In [1]: import numpy as np

In [2]: np.set_printoptions(precision=2, suppress=True, linewidth=160)

In [3]: arr = np.loadtxt("block12.csv", delimiter=",")

In [4]: print(arr)
[[-0.4  -0.7   0.5   0.63 -0.5  -0.1   0.8   0.8  -0.6   0.3 ]
 [ 0.3  -0.6  -1.   -0.52 -0.8  -0.1   2.1  -0.5   0.3  -1.6 ]
 [-0.7  -1.5   0.7   1.49  1.6  -0.5   0.7  -0.4  -1.3   0.  ]
 [-0.9   1.5   1.7  -1.2  -0.6   0.   -1.4   1.8   1.4   0.1 ]
 [-0.3   0.6  -0.8  -1.18 -1.   -0.6   0.4   0.4   0.5   1.6 ]
 [-0.1  -0.7   0.5   1.32 -1.5   0.9  -0.4  -0.8  -1.   -0.7 ]
 [-1.9  -1.6  -0.5   0.49  1.1   0.4   0.3  -0.1  -0.5  -0.1 ]
 [-1.1  -0.5   0.9   0.58  0.3   0.8   1.9   0.3  -0.7   0.  ]
 [-0.5   0.9   2.    0.47  1.1  -1.1  -1.   -0.8   0.    2.7 ]
 [-0.3  -0.9   2.4   1.42  0.3   1.3   0.4  -0.1  -1.   -0.3 ]]

In [5]: x = np.array([2, -1, -2, 0, 2, 2, 0, -1, -2, -2])

In [6]: rhs = arr @ x

In [7]: print(rhs)
[ -2.5   4.5   3.9 -12.7  -7.4   2.5   3.1  -0.2 -10.5   1.4]

In [8]: np.round(np.linalg.solve(arr, arr[:, 7]), 2) + 0
Out[8]: array([0., 0., 0., 0., 0., 0., 0., 1., 0., 0.])

In [9]: np.round(np.linalg.solve(arr, rhs), 2) + 0
Out[9]: array([ 2., -1., -2.,  0.,  2.,  2.,  0., -1., -2., -2.])

In [10]: np.round(np.linalg.solve(arr.T, arr[7]), 2) + 0
Out[10]: array([0., 0., 0., 0., 0., 0., 0., 1., 0., 0.])

In [11]: np.round(np.linalg.solve(arr, 5 * rhs), 2) + 0
Out[11]: array([ 10.,  -5., -10.,   0.,  10.,  10.,   0.,  -5., -10., -10.])

In [12]: rng = np.random.default_rng(88)

In [13]: z = rng.permutation(10)

In [14]: z
Out[14]: array([2, 1, 7, 0, 3, 8, 6, 5, 9, 4])

In [15]: Y = arr[z][:, z]

In [16]: np.sort(np.abs(np.linalg.eigvals(Y)))
Out[16]: array([1.05, 1.05, 1.49, 1.49, 1.81, 1.81, 1.9 , 1.9 , 2.59, 2.59])

In [17]: print(np.diag(Y))
[ 0.7 -0.6  0.3 -0.4 -1.2  0.   0.3  0.9 -0.3 -1. ]

In [18]: Y
Out[18]: 
array([[ 0.7 , -1.5 , -0.4 , -0.7 ,  1.49, -1.3 ,  0.7 , -0.5 ,  0.  ,  1.6 ],
       [-1.  , -0.6 , -0.5 ,  0.3 , -0.52,  0.3 ,  2.1 , -0.1 , -1.6 , -0.8 ],
       [ 0.9 , -0.5 ,  0.3 , -1.1 ,  0.58, -0.7 ,  1.9 ,  0.8 ,  0.  ,  0.3 ],
       [ 0.5 , -0.7 ,  0.8 , -0.4 ,  0.63, -0.6 ,  0.8 , -0.1 ,  0.3 , -0.5 ],
       [ 1.7 ,  1.5 ,  1.8 , -0.9 , -1.2 ,  1.4 , -1.4 ,  0.  ,  0.1 , -0.6 ],
       [ 2.  ,  0.9 , -0.8 , -0.5 ,  0.47,  0.  , -1.  , -1.1 ,  2.7 ,  1.1 ],
       [-0.5 , -1.6 , -0.1 , -1.9 ,  0.49, -0.5 ,  0.3 ,  0.4 , -0.1 ,  1.1 ],
       [ 0.5 , -0.7 , -0.8 , -0.1 ,  1.32, -1.  , -0.4 ,  0.9 , -0.7 , -1.5 ],
       [ 2.4 , -0.9 , -0.1 , -0.3 ,  1.42, -1.  ,  0.4 ,  1.3 , -0.3 ,  0.3 ],
       [-0.8 ,  0.6 ,  0.4 , -0.3 , -1.18,  0.5 ,  0.4 , -0.6 ,  1.6 , -1.  ]])

In [19]: round(np.linalg.det(Y), 2), round(float(np.linalg.det(arr[z])), 2)
Out[19]: (np.float64(193.21), -193.21)

In [20]: C2 = Y.T @ Y

In [21]: np.linalg.eigvalsh(C2)[::-1]
Out[21]: array([35.33, 27.32, 12.68,  9.17,  5.93,  4.03,  1.62,  1.2 ,  0.26,  0.03])

In [22]: print(np.diag(C2))
[16.34 10.63  5.84  6.81 10.28  7.09 12.68  5.14 13.1   9.66]

In [23]: Y = arr / np.linalg.norm(arr, axis=1, keepdims=True)

In [24]: C2 = Y @ Y.T

In [25]: np.argwhere(np.triu(np.abs(C2) > 0.95, 1))
Out[25]: array([], shape=(0, 2), dtype=int64)

In [26]: np.linalg.norm(Y, axis=1)
Out[26]: array([1., 1., 1., 1., 1., 1., 1., 1., 1., 1.])

In [27]: (C2 - 2 * np.eye(10)).round(6).argmax(axis=1)
Out[27]: array([7, 7, 6, 4, 3, 9, 2, 0, 3, 7])

In [28]: (np.abs(C2) > 0.9).astype(int)
Out[28]: 
array([[1, 0, 0, 0, 0, 0, 0, 0, 0, 0],
       [0, 1, 0, 0, 0, 0, 0, 0, 0, 0],
       [0, 0, 1, 0, 0, 0, 0, 0, 0, 0],
       [0, 0, 0, 1, 0, 0, 0, 0, 0, 0],
       [0, 0, 0, 0, 1, 0, 0, 0, 0, 0],
       [0, 0, 0, 0, 0, 1, 0, 0, 0, 0],
       [0, 0, 0, 0, 0, 0, 1, 0, 0, 0],
       [0, 0, 0, 0, 0, 0, 0, 1, 0, 0],
       [0, 0, 0, 0, 0, 0, 0, 0, 1, 0],
       [0, 0, 0, 0, 0, 0, 0, 0, 0, 1]])

In [29]: feats = np.array([[1, 1, 0, 2, 1],
    ...:     [0, 2, 2, 1, 3],
    ...:     [0, 0, 3, 0, 3],
    ...:     [0, 0, 0, 0, 1],
    ...:     [0, 0, 0, 0, 0]])

In [30]: # looks like rank 4

In [31]: x = np.array([4, 7, 8, 1, 0])

In [32]: feats @ np.eye(5)[1]
Out[32]: array([1., 2., 0., 0., 0.])

In [33]: np.einsum("ij,j->i", feats, x)
Out[33]: array([13, 31, 24,  0,  0])

In [34]: feats * x
Out[34]: 
array([[ 4,  7,  0,  2,  0],
       [ 0, 14, 16,  1,  0],
       [ 0,  0, 24,  0,  0],
       [ 0,  0,  0,  0,  0],
       [ 0,  0,  0,  0,  0]])

In [35]: feats @ np.ones(5)
Out[35]: array([5., 8., 6., 1., 0.])

In [36]: feats @ (2 * x)
Out[36]: array([26, 62, 48,  0,  0])

In [37]: np.sign((feats @ x).round(6))
Out[37]: array([1, 1, 1, 0, 0])

In [38]: left, sv, Vh = np.linalg.svd(feats)

In [39]: vecs = Vh[:(sv > 1e-8).sum()]

In [40]: x = feats[4] + 2 * feats[0] + rng.integers(2) * np.eye(5)[4]

In [41]: x
Out[41]: array([2., 2., 0., 4., 2.])

In [42]: np.linalg.matrix_rank(np.vstack([feats, x]))
Out[42]: np.int64(4)

In [43]: np.round(vecs.T @ vecs, 2) + 0
Out[43]: 
array([[ 0.36, -0.21,  0.  ,  0.43,  0.  ],
       [-0.21,  0.93,  0.  ,  0.14,  0.  ],
       [ 0.  ,  0.  ,  1.  ,  0.  ,  0.  ],
       [ 0.43,  0.14,  0.  ,  0.71,  0.  ],
       [ 0.  ,  0.  ,  0.  ,  0.  ,  1.  ]])

In [44]: np.allclose(vecs.T @ vecs @ x, x)
Out[44]: True

In [45]: np.diag(vecs.T @ vecs)
Out[45]: array([0.36, 0.93, 1.  , 0.71, 1.  ])

In [46]: round(float(np.linalg.norm(x - vecs.T @ vecs @ x)), 2)
Out[46]: 0.0

In [47]: Y = feats + rng.integers(-2, 3, (5, 4)) @ rng.integers(-2, 3, (4, 5))

In [48]: Y
Out[48]: 
array([[-8,  3,  4,  6,  0],
       [-8,  2, 11,  3, -2],
       [-1,  2, -2,  2,  7],
       [ 3, -6,  1,  2, -1],
       [-1,  2,  0, -4, -5]])

In [49]: np.linalg.matrix_rank(Y - feats, tol=1e-8)
Out[49]: np.int64(4)

In [50]: M = np.load("mat.npy")

In [51]: print(M)
[[-3 -1  0  2  3 -2 -3  0 -2  2 -2 -2 -1 -2]
 [ 1 -2 -2 -3 -3  1 -2  1  1  2 -2 -3  0  0]
 [-2  0  3 -2  1 -2 -1 -3 -1 -3  3 -1  3  0]
 [ 1  2  2  0 -1 -2 -3  0 -3 -1  1  2  3 -3]
 [ 2  2 -2  0  0  2  3  3  2 -2 -1  1 -3  2]
 [ 0  3  0  1 -2  3 -1  3  0 -3 -3  0  2 -1]
 [-2  0  3 -2  1 -2 -1 -3 -1 -3  3 -1  3  0]
 [ 2  3 -2  1  1 -3 -2 -2  0 -2  1  1  1  2]
 [ 0  2  1 -3 -3  2 -2  3  1 -2  2  3  1 -2]
 [ 0 -1  3 -1  0 -1 -2  0 -2  1  0 -1  3  3]
 [ 3  1 -3 -2  0  2  1 -1 -3  3 -1 -1 -1 -1]
 [ 2 -2 -3 -3  0  1  1  0 -1 -1  3  2  1 -2]
 [ 0 -2  0  3 -3 -2  3 -1 -2 -2  2  2  1 -2]
 [-2  3 -2  1 -3 -1 -3  2  3  2 -1  0 -2  0]
 [ 1 -2 -1  2 -2 -3  2 -2  0 -3 -2 -1 -3 -1]]

In [52]: # rows 2 and 6 are equal

In [53]: Y = np.c_[M[:, :12] @ np.array([[2, 1, 2, 1, 2, 1, 2, 1, 0, 2, 0, 2],
    ...:     [2, 0, 0, 0, 0, 2, 2, 1, 1, 0, 2, 2],
    ...:     [0, 1, 2, 2, 2, 1, 1, 2, 0, 2, 0, 2],
    ...:     [2, 2, 0, 2, 0, 2, 1, 1, 1, 0, 0, 2],
    ...:     [2, 0, 1, 0, 0, 1, 1, 2, 0, 2, 1, 2],
    ...:     [2, 0, 1, 1, 1, 1, 1, 2, 1, 2, 0, 1],
    ...:     [0, 1, 2, 1, 1, 0, 0, 2, 2, 0, 0, 1],
    ...:     [0, 1, 2, 0, 1, 2, 2, 1, 2, 1, 0, 0],
    ...:     [1, 0, 0, 2, 0, 1, 1, 1, 0, 2, 1, 1],
    ...:     [1, 0, 2, 1, 2, 1, 0, 1, 1, 0, 1, 2],
    ...:     [1, 1, 1, 1, 2, 1, 0, 0, 2, 1, 2, 2],
    ...:     [0, 1, 0, 2, 1, 2, 2, 0, 0, 1, 0, 0]]), np.array([-3, 2, 2, 1, 3, -2, 3, -2, -1, 3, 2, 1, 2, -2, 2])]

In [54]: Y
Out[54]: 
array([[ -4,  -6,  -9, -12, -13,  -6, -11,  -6,  -9, -12,  -3,  -5,  -3],
       [-11, -13,  -4, -14,  -5, -16, -12, -12,  -8,  -8,  -8, -18,   2],
       [-11,  -5, -10,  -7,  -5, -13, -13,  -9,  -9,  -3,   3,  -4,   2],
       [ -3,   3,  -4,  -2,   3,   5,   6,  -9,  -5,  -3,   1,   0,   1],
       [ 11,   6,   9,   6,   3,  13,  18,  13,  12,  11,   2,   5,   3],
       [  4,   1,  -4,  -2,  -7,   9,  14,   4,   2,   2,  -5,  -6,  -2],
       [-11,  -5, -10,  -7,  -5, -13, -13,  -9,  -9,  -3,   3,  -4,   3],
       [  7,   0, -13,  -4,  -8,   3,   5, -10,  -7,  -4,   7,   3,  -2],
       [ -3,   1,   1,   4,   8,  11,  14,  -3,   5,  10,   4,  -5,  -1],
       [ -7,  -2,   3,  -4,   4,  -5,  -5,  -3,  -6,  -1,  -3,  -1,   3],
       [  7,  -6,   7, -10,   5,  -5,  -2,   1,   2,  -5,   0,   2,   2],
       [ -3,  -1,   2,  -4,   6,  -5,  -2,  -7,   3,   3,   0,  -7,   1],
       [-10,  12,  -3,   7,   2,  -3,  -6,  -8,   5, -11,  -7,  -5,   2],
       [  0,  -4, -11,  -1,  -8,   8,   4,  -9,   1,  -9,   6,  -5,  -2],
       [-13,   1, -13,  -5, -14, -16, -12, -12, -10, -15, -13, -15,   2]])

In [55]: np.linalg.norm(np.linalg.qr(M)[0].T @ Y, axis=0) ** 2 / ((Y ** 2).sum(axis=0) + 1e-12)
Out[55]: array([1.  , 1.  , 1.  , 1.  , 1.  , 1.  , 1.  , 1.  , 1.  , 1.  , 1.  , 1.  , 0.99])

In [56]: np.linalg.matrix_rank(np.c_[M, Y])
Out[56]: np.int64(15)

In [57]: np.round(np.linalg.lstsq(M, Y[:, 0])[0], 2) + 0
Out[57]: array([2., 2., 0., 2., 2., 2., 0., 0., 1., 1., 1., 0., 0., 0.])

In [58]: np.round(np.linalg.norm(Y - M @ np.linalg.lstsq(M, Y)[0], axis=0), 2) + 0
Out[58]: array([0.  , 0.  , 0.  , 0.  , 0.  , 0.  , 0.  , 0.  , 0.  , 0.  , 0.  , 0.  , 0.71])
